$ ipython --no-banner

In [1]: import numpy as np

In [2]: from numpy import linalg as LA

In [3]: np.set_printoptions(precision=3, suppress=True, linewidth=200)

In [4]: def rd(a):
   ...:     return np.round(a, 3) + 0
   ...: 

In [5]: arr = np.loadtxt("case2.csv", delimiter=",")

In [6]: arr
Out[6]: 
array([[4., 1., 0., 0.],
       [0., 4., 1., 0.],
       [0., 0., 4., 1.],
       [0., 0., 0., 4.]])

In [7]: A2 = LA.inv(arr)

In [8]: rd(LA.slogdet(arr)[0])
Out[8]: np.float64(1.0)

In [9]: rd(LA.cond(arr))
Out[9]: np.float64(1.501)

In [10]: arr @ A2
Out[10]: 
array([[1., 0., 0., 0.],
       [0., 1., 0., 0.],
       [0., 0., 1., 0.],
       [0., 0., 0., 1.]])

In [11]: np.einsum("ij,ji->", arr, arr)
Out[11]: np.float64(64.0)

In [12]: np.einsum("ii->", arr)
Out[12]: np.float64(16.0)

In [13]: rd(LA.det(2 * arr)), rd(LA.det(arr))
Out[13]: (np.float64(4096.0), np.float64(256.0))

In [14]: np.poly(arr)
Out[14]: array([   1.,  -16.,   96., -256.,  256.])

In [15]: E = np.load("arr.npy")

In [16]: E
Out[16]: 
array([[ 2,  0,  1],
       [-3,  0, -3],
       [-3,  3, -1],
       [ 3,  1, -2],
       [ 1,  1, -3],
       [ 2,  1, -3],
       [-4,  0, -5]])

In [17]: P = E @ LA.solve(E.T @ E, E.T)

In [18]: np.allclose(P @ P, P)
Out[18]: True

In [19]: np.trace(P)
Out[19]: np.float64(3.0)

In [20]: rd(np.diag(P))
Out[20]: array([0.081, 0.274, 0.991, 0.394, 0.258, 0.365, 0.638])

In [21]: rd(LA.eigvalsh(P))
Out[21]: array([0., 0., 0., 0., 1., 1., 1.])

In [22]: f = np.array([-3, -3, 1]) + 0.5

In [23]: M = np.eye(3) - 2 * np.outer(f, f) / (f @ f)

In [24]: rd(M)
Out[24]: 
array([[ 0.153, -0.847,  0.508],
       [-0.847,  0.153,  0.508],
       [ 0.508,  0.508,  0.695]])

In [25]: rng = np.random.default_rng(170180)

In [26]: lab = rng.permutation(3)

In [27]: lab
Out[27]: array([0, 1, 2])

In [28]: A2 = M[lab][:, lab]

In [29]: rd(np.diag(A2))
Out[29]: array([0.153, 0.153, 0.695])

In [30]: np.allclose(A2, M)
Out[30]: True

In [31]: rd(A2)
Out[31]: 
array([[ 0.153, -0.847,  0.508],
       [-0.847,  0.153,  0.508],
       [ 0.508,  0.508,  0.695]])

In [32]: np.trace(A2)
Out[32]: np.float64(1.0)

In [33]: rd(np.sort(np.abs(LA.eigvals(A2))))
Out[33]: array([1., 1., 1.])

In [34]: t3 = np.stack([A2, -2 * A2, A2[::-1]])

In [35]: rd(t3.sum(axis=0))
Out[35]: 
array([[ 0.356,  1.356,  0.186],
       [ 0.   ,  0.   ,  0.   ],
       [-0.356, -1.356, -0.186]])

In [36]: LA.matrix_rank(t3)
Out[36]: array([3, 3, 3])

In [37]: rd(LA.det(t3))
Out[37]: array([-1.,  8.,  1.])

In [38]: rd(LA.norm(t3, axis=(1, 2)))
Out[38]: array([1.732, 3.464, 1.732])

In [39]: t3.shape
Out[39]: (3, 3, 3)

In [40]: rd(LA.pinv(M))
Out[40]: 
array([[ 0.153, -0.847,  0.508],
       [-0.847,  0.153,  0.508],
       [ 0.508,  0.508,  0.695]])

In [41]: rd(M[:, 0] @ M[:, 2])
Out[41]: np.float64(0.0)

In [42]: rd(LA.svd(M, compute_uv=False))
Out[42]: array([1., 1., 1.])

In [43]: rd(LA.norm(M, axis=0))
Out[43]: array([1., 1., 1.])

In [44]: rd(M.T @ M)
Out[44]: 
array([[1., 0., 0.],
       [0., 1., 0.],
       [0., 0., 1.]])

In [45]: rd(LA.eigvalsh(M).min())
Out[45]: np.float64(-1.0)

In [46]: [round(float(LA.det(M[:i, :i])), 2) + 0 for i in range(1, 4)]
Out[46]: [0.15, -0.69, -1.0]

In [47]: np.all(LA.eigvalsh(M) > 0)
Out[47]: np.False_

In [48]: f, v = M[2], M[1]

In [49]: rd(f @ v)
Out[49]: np.float64(0.0)

In [50]: rd(f @ f)
Out[50]: np.float64(1.0)

In [51]: pr = (f @ v) / (f @ f) * f

In [52]: rd(pr)
Out[52]: array([0., 0., 0.])

In [53]: rd(LA.norm(f + v) ** 2 + LA.norm(f - v) ** 2)
Out[53]: np.float64(4.0)

In [54]: LA.matrix_rank(np.outer(f, v))
Out[54]: np.int64(1)

In [55]: rd(np.outer(f, v))
Out[55]: 
array([[-0.431,  0.078,  0.259],
       [-0.431,  0.078,  0.259],
       [-0.589,  0.106,  0.353]])

In [56]: A2 = np.array([[1, -1, -3, -2, 2, -2, 3, -1, -1, -2],
    ...:     [1, 3, 0, -1, -2, -3, -3, 0, -1, 2],
    ...:     [2, 2, 3, -2, -2, -2, 0, 1, 2, 1],
    ...:     [0, 1, -1, 3, 1, 0, -1, 2, -2, -1],
    ...:     [-3, -1, 2, 2, -2, -1, 2, -1, 2, 1],
    ...:     [1, 0, 2, -2, -1, 0, -3, -2, 1, -2],
    ...:     [0, 1, 2, -1, 1, 2, 3, 2, 3, -2],
    ...:     [1, -1, -3, -2, 3, 2, 0, 1, -3, -2],
    ...:     [0, -2, -1, 3, 3, 0, 2, -3, 1, -1],
    ...:     [1, -2, 2, -1, -1, 0, -3, 3, 0, 2]])

In [57]: K = np.triu(A2)

In [58]: K
Out[58]: 
array([[ 1, -1, -3, -2,  2, -2,  3, -1, -1, -2],
       [ 0,  3,  0, -1, -2, -3, -3,  0, -1,  2],
       [ 0,  0,  3, -2, -2, -2,  0,  1,  2,  1],
       [ 0,  0,  0,  3,  1,  0, -1,  2, -2, -1],
       [ 0,  0,  0,  0, -2, -1,  2, -1,  2,  1],
       [ 0,  0,  0,  0,  0,  0, -3, -2,  1, -2],
       [ 0,  0,  0,  0,  0,  0,  3,  2,  3, -2],
       [ 0,  0,  0,  0,  0,  0,  0,  1, -3, -2],
       [ 0,  0,  0,  0,  0,  0,  0,  0,  1, -1],
       [ 0,  0,  0,  0,  0,  0,  0,  0,  0,  2]])

In [59]: A2 = K / np.sqrt((K ** 2).mean(axis=1, keepdims=True))

In [60]: rd(LA.norm(A2, axis=1))
Out[60]: array([3.162, 3.162, 3.162, 3.162, 3.162, 3.162, 3.162, 3.162, 3.162, 3.162])

In [61]: LA.matrix_rank(K - K.mean(axis=1, keepdims=True))
Out[61]: np.int64(9)

In [62]: rd(A2[7])
Out[62]: array([ 0.   ,  0.   ,  0.   ,  0.   ,  0.   ,  0.   ,  0.   ,  0.845, -2.535, -1.69 ])

In [63]: F = np.load("m.npy")

In [64]: F
Out[64]: 
array([[  5,  15,  -5,  -4, -12,   4],
       [ -5,  -5,  -5,   4,   4,   4],
       [  0,   0,  15,   0,   0, -12],
       [  0,   0,   0,   2,   6,  -2],
       [  0,   0,   0,  -2,  -2,  -2],
       [  0,   0,   0,   0,   0,   6]])

In [65]: lab = rng.permutation(6)

In [66]: A2 = F[:, lab] * rng.choice([-1, 1], 6)

In [67]: A2
Out[67]: 
array([[ -4, -12,  -4,   5,  -5,  15],
       [  4,   4,  -4,  -5,  -5,  -5],
       [  0,   0,  12,   0,  15,   0],
       [  2,   6,   2,   0,   0,   0],
       [ -2,  -2,   2,   0,   0,   0],
       [  0,   0,  -6,   0,   0,   0]])

In [68]: U, _, VT = LA.svd(F.T @ A2)

In [69]: lab
Out[69]: array([3, 4, 5, 0, 2, 1])

In [70]: rd(LA.lstsq(F, A2)[0])
Out[70]: 
array([[ 0.,  0.,  0.,  1.,  0.,  0.],
       [ 0.,  0.,  0.,  0.,  0.,  1.],
       [ 0.,  0.,  0.,  0.,  1.,  0.],
       [ 1.,  0.,  0.,  0.,  0.,  0.],
       [ 0.,  1.,  0.,  0.,  0.,  0.],
       [ 0.,  0., -1.,  0.,  0.,  0.]])

In [71]: A2 = F / LA.norm(F, axis=1, keepdims=True)

In [72]: cov = A2 @ A2.T

In [73]: rd(cov[5])
Out[73]: array([ 0.188,  0.361, -0.625, -0.302, -0.577,  1.   ])

In [74]: rd(cov)
Out[74]: 
array([[ 1.   , -0.522, -0.302, -0.625,  0.326,  0.188],
       [-0.522,  1.   , -0.577,  0.326, -0.625,  0.361],
       [-0.302, -0.577,  1.   ,  0.188,  0.361, -0.625],
       [-0.625,  0.326,  0.188,  1.   , -0.522, -0.302],
       [ 0.326, -0.625,  0.361, -0.522,  1.   , -0.577],
       [ 0.188,  0.361, -0.625, -0.302, -0.577,  1.   ]])

In [75]: rd(LA.norm(A2, axis=1))
Out[75]: array([1., 1., 1., 1., 1., 1.])

In [76]: rd(np.degrees(np.arccos(np.clip(cov[5, 3], -1, 1))))
Out[76]: np.float64(107.548)

In [77]: J = np.loadtxt("layer18.csv", delimiter=",")

In [78]: J
Out[78]: 
array([[-1.762,  3.464, -2.821,  0.956,  1.728, -3.035,  7.99 ],
       [-4.142, -2.294, -1.935, -3.402,  0.289,  7.325,  2.92 ],
       [ 4.238,  2.55 ,  5.115, -5.065, -3.921, -2.168, -1.91 ],
       [-3.469, -5.534,  3.651,  0.052,  0.953, -4.341,  4.925],
       [-4.766,  3.422,  6.654,  3.43 ,  2.208,  1.725, -1.296],
       [ 6.028, -5.115, -2.128,  5.304, -0.488,  0.62 ,  2.054],
       [-8.168, -0.157,  0.499,  5.532,  0.774,  1.051, -0.836],
       [-6.426,  3.364,  2.674, -4.035, -1.775,  4.141,  1.916],
       [ 0.586, -3.526, -8.162,  4.175,  0.259,  1.693,  0.503],
       [-0.809, -5.711, -0.517,  1.818, -4.772,  2.591,  5.802],
       [ 0.697,  6.854, -1.098, -5.418,  0.993, -4.386, -1.324],
       [ 5.233, -1.56 ,  0.797,  6.517,  4.284,  1.014, -2.775],
       [ 2.48 , -1.696, -6.735,  0.128,  3.53 ,  3.251, -4.752],
       [ 0.717,  3.615, -4.751,  1.22 ,  6.038, -4.946, -1.2  ],
       [ 5.174, -2.608, -1.567, -0.609, -3.695, -6.943, -1.322],
       [-1.077, -1.819,  7.227, -1.686, -3.534,  5.183, -1.052],
       [-1.356, -2.234,  0.427,  6.471, -0.191,  3.506,  6.228],
       [-2.098,  1.548,  2.889,  7.816, -3.068,  1.785,  3.342],
       [-4.897, -1.093, -2.088, -3.642,  3.958, -6.419, -0.585],
       [-4.025,  1.326, -1.151,  4.739, -0.835, -7.078, -2.731],
       [ 1.754, -0.996, -4.554,  1.485, -3.603,  4.747, -6.121],
       [ 1.18 , -2.278, -8.469,  2.432, -0.157,  3.945,  0.449],
       [-5.048, -0.34 ,  4.789, -3.476,  4.11 ,  0.205, -4.737],
       [-0.169,  0.923,  1.331,  5.032, -4.882,  5.26 ,  4.53 ],
       [ 1.962, -4.72 , -0.527,  6.512, -3.121, -3.205,  3.342],
       [-2.283,  3.093,  0.085,  0.047,  6.653, -6.139,  1.809],
       [-4.303, -4.745,  4.172, -3.417,  0.39 , -4.438,  3.169],
       [ 8.782,  0.025,  2.353,  0.046, -2.726, -1.954, -2.469],
       [ 0.453,  2.511,  6.219,  4.224, -2.085, -4.005, -4.073],
       [ 2.445, -4.35 ,  0.476, -2.232,  5.504,  6.29 ,  0.192],
       [ 1.585, -4.657, -1.493, -0.828, -6.462, -5.07 ,  2.331],
       [ 2.665, -3.971,  4.668,  3.973,  4.99 , -2.707, -2.706],
       [-0.621,  4.492, -3.623, -2.551,  4.852,  5.19 , -3.054],
       [-5.42 ,  1.76 ,  1.651,  3.21 ,  5.749, -2.724,  3.745]])

In [79]: cov = np.cov(J, rowvar=False)

In [80]: cov.shape
Out[80]: (7, 7)

In [81]: rd(np.polyfit(J[:, 5], J[:, 3], 1))
Out[81]: array([0.046, 1.153])

In [82]: rd(np.corrcoef(J[:, 5], J[:, 3])[0, 1])
Out[82]: np.float64(0.052)

In [83]: np.argwhere(np.triu(np.abs(np.corrcoef(J.T)) > 0.8, 1))
Out[83]: array([], shape=(0, 2), dtype=int64)

In [84]: np.argsort(-J.std(axis=0).round(6), kind="stable")
Out[84]: array([5, 2, 0, 3, 4, 6, 1])

In [85]: rd(J.std(axis=0))
Out[85]: array([3.838, 3.297, 3.954, 3.728, 3.599, 4.243, 3.422])

In [86]: vec = np.array([6, 9, 8, 7, 5, 9, 2])

In [87]: rhs = J @ vec

In [88]: rd(LA.solve(J.T @ J, J.T @ rhs))
Out[88]: array([6., 9., 8., 7., 5., 9., 2.])

In [89]: rd(LA.lstsq(J, rhs)[0])
Out[89]: array([6., 9., 8., 7., 5., 9., 2.])

In [90]: rhs = rhs + 0.1 * rng.normal(size=34)

In [91]: rd(rhs)
Out[91]: 
array([   2.028,  -11.583,   10.664,  -65.528,  103.418,   17.416,    4.038,   17.275,  -46.662,  -36.611,  -18.06 ,   94.281,  -15.996,   -9.558,  -92.846,   50.306,   63.604,   86.584, -120.442,
        -61.551,  -11.965,  -28.74 ,   -6.518,   85.253,  -27.081,   -3.235,  -90.875,   35.919,   50.197,   48.373, -123.352,   40.552,   54.802,   30.683])

In [92]: coef, *_ = LA.lstsq(J, rhs)

In [93]: rd(coef)
Out[93]: array([5.991, 8.999, 8.004, 7.003, 4.993, 9.007, 1.996])

In [94]: rd(J.T @ (rhs - J @ coef))
Out[94]: array([0., 0., 0., 0., 0., 0., 0.])

In [95]: coef.round()
Out[95]: array([6., 9., 8., 7., 5., 9., 2.])

In [96]: [round(float(LA.norm(LA.solve(J.T @ J + lam * np.eye(7), J.T @ rhs))), 2) for lam in (0, 1, 10, 100)]
Out[96]: [18.44, 18.38, 17.82, 13.87]

In [97]: P = J @ LA.solve(J.T @ J, J.T)

In [98]: rd(np.trace(P))
Out[98]: np.float64(7.0)

In [99]: LA.matrix_rank(np.eye(34) - P)
Out[99]: np.int64(27)

In [100]: rd(P @ J[:, 5])
Out[100]: 
array([-3.035,  7.325, -2.168, -4.341,  1.725,  0.62 ,  1.051,  4.141,  1.693,  2.591, -4.386,  1.014,  3.251, -4.946, -6.943,  5.183,  3.506,  1.785, -6.419, -7.078,  4.747,  3.945,  0.205,  5.26 ,
       -3.205, -6.139, -4.438, -1.954, -4.005,  6.29 , -5.07 , -2.707,  5.19 , -2.724])

In [101]: A2 = np.array([[-2]])

In [102]: Z = np.array([[2, 0, 1], [0, 2, 2], [1, 2, 0]])

In [103]: X = np.block([[A2, np.zeros((1, 3))], [np.zeros((3, 1)), Z]])

In [104]: X
Out[104]: 
array([[-2.,  0.,  0.,  0.],
       [ 0.,  2.,  0.,  1.],
       [ 0.,  0.,  2.,  2.],
       [ 0.,  1.,  2.,  0.]])

In [105]: A2 = X / LA.norm(X, axis=1, keepdims=True)

In [106]: cov = A2 @ A2.T

In [107]: (cov - 2 * np.eye(4)).round(6).argmax(axis=1)
Out[107]: array([1, 3, 3, 2])

In [108]: np.argwhere(np.triu(np.abs(cov) > 0.95, 1))
Out[108]: array([], shape=(0, 2), dtype=int64)

In [109]: rd(cov)
Out[109]: 
array([[1.   , 0.   , 0.   , 0.   ],
       [0.   , 1.   , 0.316, 0.4  ],
       [0.   , 0.316, 1.   , 0.632],
       [0.   , 0.4  , 0.632, 1.   ]])

In [110]: rd(LA.norm(A2, axis=1))
Out[110]: array([1., 1., 1., 1.])

In [111]: rd(cov[3])
Out[111]: array([0.   , 0.4  , 0.632, 1.   ])

In [112]: (np.abs(cov) > 0.9).astype(int)
Out[112]: 
array([[1, 0, 0, 0],
       [0, 1, 0, 0],
       [0, 0, 1, 0],
       [0, 0, 0, 1]])

In [113]: rd(np.degrees(np.arccos(np.clip(cov[3, 1], -1, 1))))
Out[113]: np.float64(66.422)

In [114]: vec = np.ones(4)

In [115]: for _ in range(5):
     ...:     vec = cov @ vec
     ...:     vec /= LA.norm(vec)
     ...:     print(round(vec @ cov @ vec, 3))
     ...: 
1.835
1.891
1.908
1.912
1.913

In [116]: rd(vec)
Out[116]: array([0.023, 0.486, 0.604, 0.631])

In [117]: rd(LA.eigvalsh(cov)[-1])
Out[117]: np.float64(1.914)

In [118]: A2 = X + rng.integers(-2, 3, (4, 1)) @ rng.integers(-2, 3, (1, 4))

In [119]: A2
Out[119]: 
array([[-4., -2.,  2.,  2.],
       [ 2.,  4., -2., -1.],
       [-2., -2.,  4.,  4.],
       [-2., -1.,  4.,  2.]])

In [120]: rd(LA.svd(A2 - X, compute_uv=False))
Out[120]: array([8., 0., 0., 0.])

In [121]: A2 - X
Out[121]: 
array([[-2., -2.,  2.,  2.],
       [ 2.,  2., -2., -2.],
       [-2., -2.,  2.,  2.],
       [-2., -2.,  2.,  2.]])

In [122]: vec = np.array([3, 4, -2, -8])

In [123]: rhs = A2 @ vec

In [124]: rhs
Out[124]: array([-40.,  34., -54., -34.])

In [125]: rd(LA.solve(A2, rhs + A2[:, 1]))
Out[125]: array([ 3.,  5., -2., -8.])

In [126]: rd(LA.solve(A2, rhs))
Out[126]: array([ 3.,  4., -2., -8.])

In [127]: rd(LA.solve(A2.T, A2[3]))
Out[127]: array([0., 0., 0., 1.])

In [128]: rd(LA.solve(A2, 2 * rhs))
Out[128]: array([  6.,   8.,  -4., -16.])
